$ python3 -q
>>> import numpy as np
>>> from numpy import linalg as LA
>>> np.set_printoptions(precision=2, suppress=True, linewidth=100, legacy="1.25")
>>> m1 = np.load("dump.npy")
>>> print(m1)
[[ 1.09 -0.69  2.65 -0.64 -2.54 -1.13  0.08 -0.73  1.61  1.56]
 [ 0.61  0.01  1.82 -0.8  -1.88 -0.07 -0.24  0.16  1.    1.12]
 [-0.57 -0.01 -0.51  0.33  1.13 -0.16 -0.36 -0.17 -0.21 -1.1 ]
 [-0.4   0.44 -1.17  1.15  1.84  0.7  -0.25 -0.18 -1.43 -0.87]
 [ 0.84 -1.    1.69 -0.52 -2.48 -0.66  0.04  0.    1.18  1.7 ]
 [-0.91  0.59 -0.87  0.81  1.42  0.69 -0.13  0.24 -0.63 -1.13]
 [ 0.21  0.02  0.28  0.28 -0.17  0.39 -0.16 -0.08 -0.04  0.18]
 [-1.15  1.41 -3.28  0.52  2.67  1.39  0.26  0.28 -2.41 -1.77]
 [ 0.14 -0.66  1.46 -0.63 -1.25 -0.65  0.26 -0.43  1.22  1.16]
 [ 0.13  0.38 -0.16 -0.03  0.   -0.27 -0.22 -0.18  0.02  0.16]
 [-0.67  0.5  -0.59  0.42  1.24  0.6  -0.07  0.15 -0.39 -0.57]
 [-0.67  0.27 -1.8   0.38  1.87  0.86  0.02  0.38 -0.87 -0.93]
 [ 0.09  0.51 -1.24  0.42  0.85  0.05  0.28  0.4  -0.59 -0.49]
 [-0.51  0.73 -2.53  1.2   2.88  0.96  0.19  0.06 -1.53 -1.85]
 [ 0.76 -0.54  2.19 -0.54 -2.41 -1.01 -0.08 -0.18  1.26  0.81]
 [-1.06  1.66 -4.5   1.54  3.76  1.56  0.28 -0.52 -2.85 -2.72]
 [ 1.8  -0.75  3.71 -2.03 -3.38 -1.34 -0.12  0.    2.36  2.17]
 [ 1.38 -1.59  3.51 -1.58 -4.06 -1.34  0.2   0.32  3.14  2.26]
 [ 1.55 -0.58  4.42 -1.63 -4.27 -1.4   0.4   0.52  2.64  2.38]
 [ 2.42 -2.6   6.51 -2.34 -6.64 -1.97 -0.15 -0.03  4.81  4.63]
 [-1.08  1.52 -3.95  1.38  4.9   1.    0.31  0.32 -3.28 -3.  ]
 [-1.34  0.69 -1.89  0.61  2.37  0.73 -0.11  0.03 -1.67 -2.1 ]
 [ 1.29 -0.56  2.44 -0.83 -1.95 -1.75 -0.13  0.2   1.47  1.32]
 [-1.52  0.71 -3.54  1.43  4.25  1.22  0.06 -0.13 -2.88 -2.4 ]
 [ 0.33 -0.62  2.4  -0.96 -2.82 -0.39  0.19  0.05  1.54  2.04]
 [-0.53  0.64 -1.2   0.26  1.27  0.29 -0.36 -0.05 -0.78 -1.25]
 [-0.28  0.36 -0.39 -0.15  0.22  0.38 -0.05 -0.26 -0.19 -0.1 ]]
>>> dist = LA.norm(m1[:, None] - m1[None], axis=-1)
>>> print(LA.matrix_rank(dist ** 2))
12
>>> print(dist.mean(axis=1).argmax())
19
>>> print(dist.shape)
(27, 27)
>>> print(dist[:5, :5])
[[0.   2.11 6.28 7.71 1.43]
 [2.11 0.   4.87 6.19 1.53]
 [6.28 4.87 0.   2.03 5.64]
 [7.71 6.19 2.03 0.   6.97]
 [1.43 1.53 5.64 6.97 0.  ]]
>>> print(LA.cond(m1) > 100)
False
>>> print([round(float(x), 2) for x in LA.svd(m1, compute_uv=False)[:3]])
[26.41, 2.21, 2.04]
>>> proj = m1 @ LA.solve(m1.T @ m1, m1.T)
>>> print(np.allclose(proj @ proj, proj))
True
>>> print(np.diag(proj))
[0.41 0.29 0.31 0.38 0.3  0.35 0.22 0.38 0.48 0.33 0.29 0.23 0.31 0.36 0.36 0.55 0.61 0.43 0.6
 0.41 0.45 0.39 0.47 0.35 0.34 0.24 0.16]
>>> C2 = np.cov(m1, rowvar=False)
>>> print(np.corrcoef(m1.T))
[[ 1.   -0.88  0.94 -0.92 -0.95 -0.94 -0.03  0.03  0.94  0.94]
 [-0.88  1.   -0.94  0.88  0.93  0.9   0.12  0.03 -0.95 -0.94]
 [ 0.94 -0.94  1.   -0.96 -0.99 -0.94 -0.12  0.03  0.99  0.98]
 [-0.92  0.88 -0.96  1.    0.96  0.91  0.04 -0.1  -0.96 -0.95]
 [-0.95  0.93 -0.99  0.96  1.    0.93  0.07 -0.01 -0.99 -0.99]
 [-0.94  0.9  -0.94  0.91  0.93  1.    0.09  0.01 -0.94 -0.91]
 [-0.03  0.12 -0.12  0.04  0.07  0.09  1.    0.22 -0.1  -0.05]
 [ 0.03  0.03  0.03 -0.1  -0.01  0.01  0.22  1.    0.03  0.01]
 [ 0.94 -0.95  0.99 -0.96 -0.99 -0.94 -0.1   0.03  1.    0.98]
 [ 0.94 -0.94  0.98 -0.95 -0.99 -0.91 -0.05  0.01  0.98  1.  ]]
>>> print(np.argsort(-m1.std(axis=0).round(6), kind="stable"))
[4 2 8 9 3 0 5 1 7 6]
>>> print(C2.shape)
(10, 10)
>>> print(np.argwhere(np.triu(np.abs(np.corrcoef(m1.T)) > 0.8, 1)))
[[0 1]
 [0 2]
 [0 3]
 [0 4]
 [0 5]
 [0 8]
 [0 9]
 [1 2]
 [1 3]
 [1 4]
 [1 5]
 [1 8]
 [1 9]
 [2 3]
 [2 4]
 [2 5]
 [2 8]
 [2 9]
 [3 4]
 [3 5]
 [3 8]
 [3 9]
 [4 5]
 [4 8]
 [4 9]
 [5 8]
 [5 9]
 [8 9]]
>>> print(m1.std(axis=0))
[1.03 0.93 2.7  1.04 2.83 0.99 0.21 0.29 1.93 1.83]
>>> print(np.polyfit(m1[:, 0], m1[:, 1], 1))
[-0.8   0.09]
>>> def softmax(z):
...     e = np.exp(z - z.max(axis=-1, keepdims=True))
...     return e / e.sum(axis=-1, keepdims=True)
... 
>>> print(softmax(m1).sum(axis=1))
[1. 1. 1. 1. 1. 1. 1. 1. 1. 1. 1. 1. 1. 1. 1. 1. 1. 1. 1. 1. 1. 1. 1. 1. 1. 1. 1.]
>>> print(np.round(softmax(10 * m1[9]), 2) + 0)
[0.06 0.79 0.   0.01 0.02 0.   0.   0.   0.02 0.09]
>>> print(softmax(m1[9] + 3))
[0.11 0.15 0.09 0.1  0.1  0.08 0.08 0.08 0.1  0.12]
>>> S = m1 @ m1.T / np.sqrt(10)
>>> print(np.round(softmax(S)[9] @ m1, 2) + 0)
[ 0.07  0.05  0.18 -0.07 -0.1  -0.05  0.    0.    0.08  0.03]
>>> F = np.abs(np.array([[5, 3, 3, 2, 2],
...     [3, 2, 4, 0, 1],
...     [4, 4, 2, 4, 1],
...     [4, 1, 2, 1, 0],
...     [2, 0, 2, 5, 1]])) + np.eye(5)
>>> F = F / F.sum(axis=1, keepdims=True)
>>> print(F)
[[0.38 0.19 0.19 0.12 0.12]
 [0.27 0.27 0.36 0.   0.09]
 [0.25 0.25 0.19 0.25 0.06]
 [0.44 0.11 0.22 0.22 0.  ]
 [0.18 0.   0.18 0.45 0.18]]
>>> # a transition matrix
>>> rng = np.random.default_rng(17)
>>> z = rng.permutation(5)
>>> print(z)
[4 0 2 1 3]
>>> B = F[z][:, z]
>>> print(np.allclose(B, F))
False
>>> print(np.diag(B))
[0.18 0.38 0.19 0.27 0.22]
>>> print(np.round(np.trace(B), 2))
1.24
>>> print(B)
[[0.18 0.18 0.18 0.   0.45]
 [0.12 0.38 0.19 0.19 0.12]
 [0.06 0.25 0.19 0.25 0.25]
 [0.09 0.27 0.36 0.27 0.  ]
 [0.   0.44 0.22 0.11 0.22]]
>>> f, v = B[3], B[1]
>>> print(round(f @ f, 2))
0.29
>>> p = (f @ v) / (f @ f) * f
>>> print(round(float((v - p) @ f), 2))
-0.0
>>> print(v - p)
[ 0.05  0.16 -0.11 -0.03  0.12]
>>> print(p)
[0.07 0.22 0.29 0.22 0.  ]
>>> print(LA.matrix_power(F, 100))
[[0.32 0.19 0.23 0.18 0.09]
 [0.32 0.19 0.23 0.18 0.09]
 [0.32 0.19 0.23 0.18 0.09]
 [0.32 0.19 0.23 0.18 0.09]
 [0.32 0.19 0.23 0.18 0.09]]
>>> print(F.sum(axis=1))
[1. 1. 1. 1. 1.]
>>> print(np.sort(np.abs(LA.eigvals(F)))[::-1])
[1.   0.21 0.21 0.2  0.14]
>>> p = np.eye(5)[4]
>>> for _ in range(6):
...     p = p @ F
...     print(p.round(2))
... 
[0.18 0.   0.18 0.45 0.18]
[0.35 0.13 0.2  0.25 0.07]
[0.34 0.18 0.22 0.18 0.08]
[0.33 0.19 0.22 0.17 0.09]
[0.32 0.19 0.23 0.18 0.09]
[0.32 0.19 0.23 0.18 0.09]
>>> mat = np.loadtxt("case16.csv", delimiter=",")
>>> print(mat)
[[ 0.85  0.96 -1.    0.52 -1.    0.96 -0.93]
 [ 0.02  0.38  0.79  0.12 -0.29  0.91  0.89]
 [-0.55 -0.95  0.99  0.31  0.02  0.36  0.98]
 [ 0.33 -0.49 -1.    0.2  -0.85 -0.93 -0.99]
 [ 0.06  0.99  1.   -0.85  1.   -0.48 -0.74]
 [-0.46 -0.96  0.75  0.27 -0.11 -0.51  0.76]
 [-0.7  -0.99  0.96  0.22  0.52 -0.95  0.71]
 [ 0.08  0.24  0.19  0.18 -0.54  0.85  0.77]
 [-0.42 -0.83  0.98  0.29 -0.15  0.74  0.98]
 [-0.19  0.41  0.94 -0.55  0.97 -0.93 -0.83]]
>>> proj = mat @ LA.solve(mat.T @ mat, mat.T)
>>> print(proj.round(2) + 0)
[[ 0.97  0.12 -0.02  0.04 -0.06 -0.08  0.01 -0.08  0.01  0.03]
 [ 0.12  0.55 -0.03 -0.11  0.21  0.21  0.03  0.33  0.05 -0.13]
 [-0.02 -0.03  0.43 -0.06 -0.15  0.06  0.05  0.04  0.43  0.16]
 [ 0.04 -0.11 -0.06  0.89 -0.02  0.24 -0.13  0.01  0.    0.04]
 [-0.06  0.21 -0.15 -0.02  0.81  0.05 -0.1  -0.21  0.06  0.15]
 [-0.08  0.21  0.06  0.24  0.05  0.42  0.34  0.02  0.07 -0.08]
 [ 0.01  0.03  0.05 -0.13 -0.1   0.34  0.72 -0.16 -0.14  0.09]
 [-0.08  0.33  0.04  0.01 -0.21  0.02 -0.16  0.68 -0.1   0.14]
 [ 0.01  0.05  0.43  0.    0.06  0.07 -0.14 -0.1   0.64 -0.07]
 [ 0.03 -0.13  0.16  0.04  0.15 -0.08  0.09  0.14 -0.07  0.88]]
>>> print(np.allclose(proj @ proj, proj))
True
>>> print(proj @ mat[:, 0])
[ 0.85  0.02 -0.55  0.33  0.06 -0.46 -0.7   0.08 -0.42 -0.19]
